% python3 -q
>>> import numpy as np
>>> np.set_printoptions(precision=2, suppress=True, linewidth=120, sign=" ")
>>> J = np.array([[2, 2, 1, 1], [0, 2, 0, 0], [1, 2, 1, 1]])
>>> J[:, 0] = 3 * J[:, 3]
>>> J
array([[ 3,  2,  1,  1],
       [ 0,  2,  0,  0],
       [ 3,  2,  1,  1]])
>>> r = np.linalg.matrix_rank(J)
>>> r
np.int64(2)
>>> null = np.linalg.svd(J)[2][r:].T
>>> null.shape
(4, 2)
>>> np.round(J @ np.linalg.pinv(J) @ J, 2) + 0
array([[ 3.,  2.,  1.,  1.],
       [ 0.,  2.,  0.,  0.],
       [ 3.,  2.,  1.,  1.]])
>>> np.allclose(J[:-1].T @ np.linalg.lstsq(J[:-1].T, J[-1])[0], J[-1])
True
>>> np.abs(np.diag(np.linalg.qr(J)[1])) > 1e-9
array([ True,  True, False])
>>> np.round(np.trace(np.linalg.pinv(J) @ J), 2)
np.float64(2.0)
>>> np.linalg.lstsq(J[:-1].T, J[-1])[2]
np.int32(2)
>>> rng = np.random.default_rng(785)
>>> data = rng.normal(size=(21, 3)) + 10 * np.array([4, 8, 2])
>>> data
array([[ 40.52,  83.52,  19.9 ],
       [ 40.88,  79.81,  21.01],
       [ 38.17,  80.2 ,  21.11],
       [ 40.56,  80.34,  20.1 ],
       [ 42.49,  77.15,  18.18],
       [ 40.34,  80.67,  19.03],
       [ 40.16,  79.76,  19.18],
       [ 42.59,  79.56,  20.4 ],
       [ 40.33,  80.88,  19.08],
       [ 38.79,  79.78,  20.93],
       [ 41.32,  80.65,  18.41],
       [ 39.2 ,  79.04,  20.48],
       [ 39.49,  79.19,  19.67],
       [ 41.06,  79.31,  21.58],
       [ 41.13,  78.56,  20.85],
       [ 40.39,  79.86,  20.38],
       [ 40.25,  81.27,  19.05],
       [ 39.49,  81.17,  21.86],
       [ 38.72,  80.25,  19.42],
       [ 41.39,  80.35,  20.41],
       [ 39.5 ,  79.61,  18.88]])
>>> x = np.array([1, -3, -2])
>>> target = data @ x
>>> np.round(np.linalg.pinv(data) @ data, 2) + 0
array([[ 1.,  0.,  0.],
       [ 0.,  1.,  0.],
       [ 0.,  0.,  1.]])
>>> target = target + 0.05 * rng.normal(size=21)
>>> target
array([-249.8 , -240.62, -244.66, -240.68, -225.43, -239.83, -237.35, -236.9 , -240.34, -242.39, -237.42, -238.91,
       -237.4 , -239.99, -236.33, -239.98, -241.64, -247.7 , -240.81, -240.45, -237.18])
>>> beta, *_ = np.linalg.lstsq(data, target)
>>> beta
array([ 0.98, -2.99, -2.  ])
>>> round(float(np.linalg.norm(target - data @ beta)), 2)
0.26
>>> [round(float(np.linalg.norm(np.linalg.solve(data.T @ data + lam * np.eye(3), data.T @ target))), 2) for lam in (0, 1, 10, 100)]
[3.73, 3.68, 3.32, 2.69]
>>> C2 = np.cov(data, rowvar=False)
>>> np.argwhere(np.triu(np.abs(np.corrcoef(data.T)) > 0.8, 1))
array([], shape=(0, 2), dtype=int64)
>>> np.corrcoef(data.T)
array([[ 1.  , -0.23, -0.22],
       [-0.23,  1.  ,  0.04],
       [-0.22,  0.04,  1.  ]])
>>> np.argsort(-data.std(axis=0).round(6), kind="stable")
array([ 1,  0,  2])
>>> np.polyfit(data[:, 1], data[:, 0], 1)
array([-0.22, 57.81])
>>> f = np.array([1, -3])
>>> np.convolve(J[0], f)
array([ 3, -7, -5, -2, -3])
>>> cen = data - data.mean(axis=0)
>>> V = np.linalg.svd(cen)[2][:1]
>>> Y = cen - cen @ V.T @ V
>>> np.round(np.linalg.norm(Y) / np.linalg.norm(cen), 2)
np.float64(0.73)
>>> np.cov(cen @ V.T, rowvar=False)
array( 1.82)
>>> Y.std(axis=0)
array([ 0.75,  0.73,  0.94])
>>> np.diag(V.T @ V)
array([ 0.4 ,  0.52,  0.08])
>>> E = np.loadtxt("arr.csv", delimiter=",")
>>> E
array([[ 1.  ,  0.2 ,  0.04,  0.01],
       [ 0.2 ,  1.  ,  0.2 ,  0.04],
       [ 0.04,  0.2 ,  1.  ,  0.2 ],
       [ 0.01,  0.04,  0.2 ,  1.  ]])
>>> Y = np.array([[1, 1, -3], [2, 1, 1]])
>>> basis = np.kron(Y, E)
>>> basis.shape
(8, 12)
>>> basis
array([[ 1.  ,  0.2 ,  0.04,  0.01,  1.  ,  0.2 ,  0.04,  0.01, -3.  , -0.6 , -0.12, -0.03],
       [ 0.2 ,  1.  ,  0.2 ,  0.04,  0.2 ,  1.  ,  0.2 ,  0.04, -0.6 , -3.  , -0.6 , -0.12],
       [ 0.04,  0.2 ,  1.  ,  0.2 ,  0.04,  0.2 ,  1.  ,  0.2 , -0.12, -0.6 , -3.  , -0.6 ],
       [ 0.01,  0.04,  0.2 ,  1.  ,  0.01,  0.04,  0.2 ,  1.  , -0.03, -0.12, -0.6 , -3.  ],
       [ 2.  ,  0.4 ,  0.08,  0.02,  1.  ,  0.2 ,  0.04,  0.01,  1.  ,  0.2 ,  0.04,  0.01],
       [ 0.4 ,  2.  ,  0.4 ,  0.08,  0.2 ,  1.  ,  0.2 ,  0.04,  0.2 ,  1.  ,  0.2 ,  0.04],
       [ 0.08,  0.4 ,  2.  ,  0.4 ,  0.04,  0.2 ,  1.  ,  0.2 ,  0.04,  0.2 ,  1.  ,  0.2 ],
       [ 0.02,  0.08,  0.4 ,  2.  ,  0.01,  0.04,  0.2 ,  1.  ,  0.01,  0.04,  0.2 ,  1.  ]])
>>> x = np.array([-3, 0, -1, 3, -5, 2, 1, 5, -1, -2, 3, 1])
>>> basis @ np.ones(12)
array([-1.25, -1.44, -1.44, -1.25,  5.  ,  5.76,  5.76,  5.  ])
>>> (basis @ x).argmax()
np.int64(7)
>>> basis * x
array([[-3.  ,  0.  , -0.04,  0.03, -5.  ,  0.4 ,  0.04,  0.05,  3.  ,  1.2 , -0.36, -0.03],
       [-0.6 ,  0.  , -0.2 ,  0.12, -1.  ,  2.  ,  0.2 ,  0.2 ,  0.6 ,  6.  , -1.8 , -0.12],
       [-0.12,  0.  , -1.  ,  0.6 , -0.2 ,  0.4 ,  1.  ,  1.  ,  0.12,  1.2 , -9.  , -0.6 ],
       [-0.03,  0.  , -0.2 ,  3.  , -0.05,  0.08,  0.2 ,  5.  ,  0.03,  0.24, -1.8 , -3.  ],
       [-6.  ,  0.  , -0.08,  0.06, -5.  ,  0.4 ,  0.04,  0.05, -1.  , -0.4 ,  0.12,  0.01],
       [-1.2 ,  0.  , -0.4 ,  0.24, -1.  ,  2.  ,  0.2 ,  0.2 , -0.2 , -2.  ,  0.6 ,  0.04],
       [-0.24,  0.  , -2.  ,  1.2 , -0.2 ,  0.4 ,  1.  ,  1.  , -0.04, -0.4 ,  3.  ,  0.2 ],
       [-0.06,  0.  , -0.4 ,  6.  , -0.05,  0.08,  0.2 ,  5.  , -0.01, -0.08,  0.6 ,  1.  ]])
>>> Y = np.linalg.inv(E)
>>> round(float(np.linalg.slogdet(E)[0]), 2)
1.0
>>> Y.round(2) + 0
array([[ 1.04, -0.21,  0.  ,  0.  ],
       [-0.21,  1.08, -0.21,  0.  ],
       [ 0.  , -0.21,  1.08, -0.21],
       [ 0.  ,  0.  , -0.21,  1.04]])
>>> np.round(np.linalg.det(E) * np.linalg.det(Y), 2)
np.float64(1.0)
>>> np.allclose(Y, E.T)
False
>>> K = np.loadtxt("w.csv", delimiter=",")
>>> K
array([[-2.,  1.,  0.],
       [ 0., -2.,  1.],
       [ 0.,  0., -2.]])
>>> x = np.ones(4)
>>> for _ in range(7):
...     x = E @ x
...     x /= np.linalg.norm(x)
...     print(round(x @ E @ x, 2))
... 
1.36
1.36
1.36
1.36
1.36
1.36
1.36
>>> np.round(np.linalg.eigvalsh(E)[-1], 2)
np.float64(1.36)
>>> x
array([ 0.4 ,  0.58,  0.58,  0.4 ])
>>> x = np.array([-5, -3, -3])
>>> K @ (2 * x)
array([ 14.,   6.,  12.])
>>> (K @ x).argmax()
np.int64(0)
>>> np.sign((K @ x).round(6))
array([ 1.,  1.,  1.])
>>> K @ np.eye(3)[1]
array([ 1., -2.,  0.])
>>> K.mean(axis=0)
array([-0.67, -0.33, -0.33])
>>> np.round(np.linalg.norm(K), 2)
np.float64(3.74)
>>> np.diff(K, axis=0)
array([[ 2., -3.,  1.],
       [ 0.,  2., -3.]])
>>> K - K[0]
array([[ 0.,  0.,  0.],
       [ 2., -3.,  1.],
       [ 2., -1., -2.]])
>>> np.linalg.svd(K, compute_uv=False)
array([ 2.76,  2.12,  1.36])
>>> M = np.load("case9.npy")
>>> M
array([[ 0.04,  0.49, -1.55],
       [ 0.07,  0.78, -2.55],
       [ 0.09,  1.28, -3.87],
       [-0.25,  0.85, -2.34],
       [-1.06, -1.37,  4.39],
       [-0.67,  0.77, -2.52],
       [-0.91, -0.78,  2.11],
       [ 1.56, -0.78,  2.3 ],
       [ 1.11, -0.88,  2.67],
       [-0.29, -1.51,  4.74],
       [ 0.54, -1.85,  5.5 ],
       [ 0.81,  0.3 , -0.6 ],
       [-0.09,  0.15, -0.71],
       [ 0.15, -0.05,  0.1 ],
       [ 0.2 , -1.25,  2.93],
       [-0.72, -0.53,  2.32],
       [-0.09, -0.67,  2.39],
       [ 0.43, -0.41,  0.89],
       [ 0.26, -1.41,  4.33],
       [ 0.48, -0.65,  2.06],
       [-1.23,  0.77, -1.43],
       [-0.24, -0.9 ,  3.04],
       [-0.48,  0.31, -0.73]])
>>> # column 2 is much longer than the rest
>>> Y = np.c_[M[:, :1] @ np.array([[2]]), np.array([-1, -1, -2, -2, -1, 1, 0, 1, -1, 2, 1, 0, -1, 0, -2, -1, -2, 0, 2, 0, -1, -1, 2])]
>>> Y
array([[ 0.08, -1.  ],
       [ 0.14, -1.  ],
       [ 0.18, -2.  ],
       [-0.5 , -2.  ],
       [-2.12, -1.  ],
       [-1.34,  1.  ],
       [-1.82,  0.  ],
       [ 3.12,  1.  ],
       [ 2.22, -1.  ],
       [-0.58,  2.  ],
       [ 1.08,  1.  ],
       [ 1.62,  0.  ],
       [-0.18, -1.  ],
       [ 0.3 ,  0.  ],
       [ 0.4 , -2.  ],
       [-1.44, -1.  ],
       [-0.18, -2.  ],
       [ 0.86,  0.  ],
       [ 0.52,  2.  ],
       [ 0.96,  0.  ],
       [-2.46, -1.  ],
       [-0.48, -1.  ],
       [-0.96,  2.  ]])
>>> np.linalg.matrix_rank(Y)
np.int64(2)
>>> f, r1 = M[5], M[11]
>>> round(float(f @ r1), 2)
1.2
>>> pr = (f @ r1) / (f @ f) * f
>>> np.round(np.linalg.norm(f + r1) ** 2 + np.linalg.norm(f - r1) ** 2, 2)
np.float64(17.0)
>>> np.linalg.matrix_rank(np.outer(f, r1))
np.int64(1)
>>> pr
array([-0.11,  0.13, -0.41])
>>> round((r1 - pr) @ f, 2)
np.float64(0.0)
>>> np.outer(f, r1)
array([[-0.54, -0.2 ,  0.4 ],
       [ 0.62,  0.23, -0.46],
       [-2.04, -0.76,  1.51]])
>>> r1 - pr
array([ 0.92,  0.17, -0.19])
>>> def softmax(z):
...     e = np.exp(z - z.max(axis=-1, keepdims=True))
...     return e / e.sum(axis=-1, keepdims=True)
... 
>>> np.round(softmax(M[9] + -3), 2) + 0
array([ 0.01,  0.  ,  0.99])
>>> np.round(softmax(M[9]), 2) + 0
array([ 0.01,  0.  ,  0.99])
>>> np.round(softmax(10 * M[9]), 2) + 0
array([ 0.,  0.,  1.])
>>> S = M @ M.T / np.sqrt(3)
>>> softmax(S)[9] @ M
array([ 0.4 , -1.79,  5.36])
>>> cen = M - M.mean(axis=0)
>>> U, sv, VT = np.linalg.svd(cen, full_matrices=False)
>>> np.searchsorted(np.cumsum(sv ** 2) / (sv ** 2).sum(), 0.9) + 1
np.int64(1)
>>> VT[0] * np.sign(VT[0, np.abs(VT[0]).argmax()])
array([ 0.04, -0.31,  0.95])
>>> np.abs(VT[-1])
array([ 0.06,  0.95,  0.31])
>>> np.linalg.matrix_rank(cen)
np.int64(3)
>>> idx = M[:, 0] > np.median(M[:, 0])
>>> f = M[idx].mean(axis=0) - M[~idx].mean(axis=0)
>>> ((M - M.mean(axis=0)) @ f > 0).astype(int)
array([ 0,  0,  0,  0,  1,  0,  0,  1,  1,  1,  1,  0,  0,  0,  1,  0,  1,  1,  1,  1,  0,  1,  0])
>>> np.round((((M - M.mean(axis=0)) @ f > 0) == idx).mean(), 2)
np.float64(0.65)
>>> arr = np.load("a.npy")
>>> arr
array([[ 0,  0,  0],
       [ 0,  0,  1],
       [ 0,  0,  0]])
>>> idx = rng.permutation(3)
>>> idx
array([ 2,  0,  1])
>>> Y = arr[idx][:, idx]
>>> Y
array([[ 0,  0,  0],
       [ 0,  0,  0],
       [ 1,  0,  0]])
>>> round(np.linalg.det(Y), 2), round(float(np.linalg.det(arr[idx])), 2)
(np.float64(0.0), 0.0)
>>> w1 = np.array([[1, 0, -2, 2], [0, 1, 2, 1], [1, 1, -2, 1]])
>>> beta = np.array([2, 0, 1, 4])
>>> act = np.maximum(arr @ w1 + beta, 0)
>>> (act > 0).mean(axis=0)
array([ 1.  ,  0.33,  0.67,  1.  ])
>>> basis = np.array([[1, 2, 1], [-2, -2, -1], [-1, 0, -2], [1, -1, -2]])
>>> act @ basis
array([[ 5,  0, -8],
       [ 6, -1, -8],
       [ 5,  0, -8]])
>>> (act @ basis).round(6).argmax(axis=1)
array([ 0,  0,  0])
>>> r = np.linalg.matrix_rank(arr)
>>> r
np.int64(1)
>>> null = np.linalg.svd(arr)[2][r:].T
>>> null @ null.T
array([[ 1.,  0.,  0.],
       [ 0.,  1.,  0.],
       [ 0.,  0.,  0.]])
>>> [int(np.linalg.matrix_rank(arr[:, :j + 1])) for j in range(3)]
[0, 0, 1]
>>> [int(np.linalg.matrix_rank(arr[:i])) for i in range(1, len(arr) + 1)]
[0, 1, 1]
>>> np.linalg.matrix_rank(arr.T @ arr), np.linalg.matrix_rank(arr @ arr.T)
(np.int64(1), np.int64(1))
>>> [int(np.linalg.matrix_rank(np.delete(arr, i, axis=0))) for i in range(3)]
[1, 0, 1]
>>> np.allclose(arr @ null, 0)
True
>>> np.linalg.matrix_rank(arr - arr[0, 0] * np.eye(3))
np.int64(1)
>>> arr @ arr
array([[ 0,  0,  0],
       [ 0,  0,  0],
       [ 0,  0,  0]])
>>> np.prod(np.diag(arr)), round(np.linalg.det(arr), 2)
(np.int64(0), np.float64(0.0))
>>> [int(np.linalg.matrix_rank(np.linalg.matrix_power(arr, p))) for p in range(1, 4)]
[1, 0, 0]
>>> Y = np.array([[0, -3], [-3, -2]])
>>> m1 = np.kron(np.eye(2, dtype=int), Y)
>>> m1
array([[ 0, -3,  0,  0],
       [-3, -2,  0,  0],
       [ 0,  0,  0, -3],
       [ 0,  0, -3, -2]])
>>> w, V = np.linalg.eigh(m1)
>>> np.round(w.sum(), 2), np.trace(m1)
(np.float64(-4.0), np.int64(-4))
>>> (w > 1e-8).sum(), (w < -1e-8).sum()
(np.int64(2), np.int64(2))
>>> np.linalg.eigvalsh(m1 @ m1)
array([  4.68,   4.68,  17.32,  17.32])
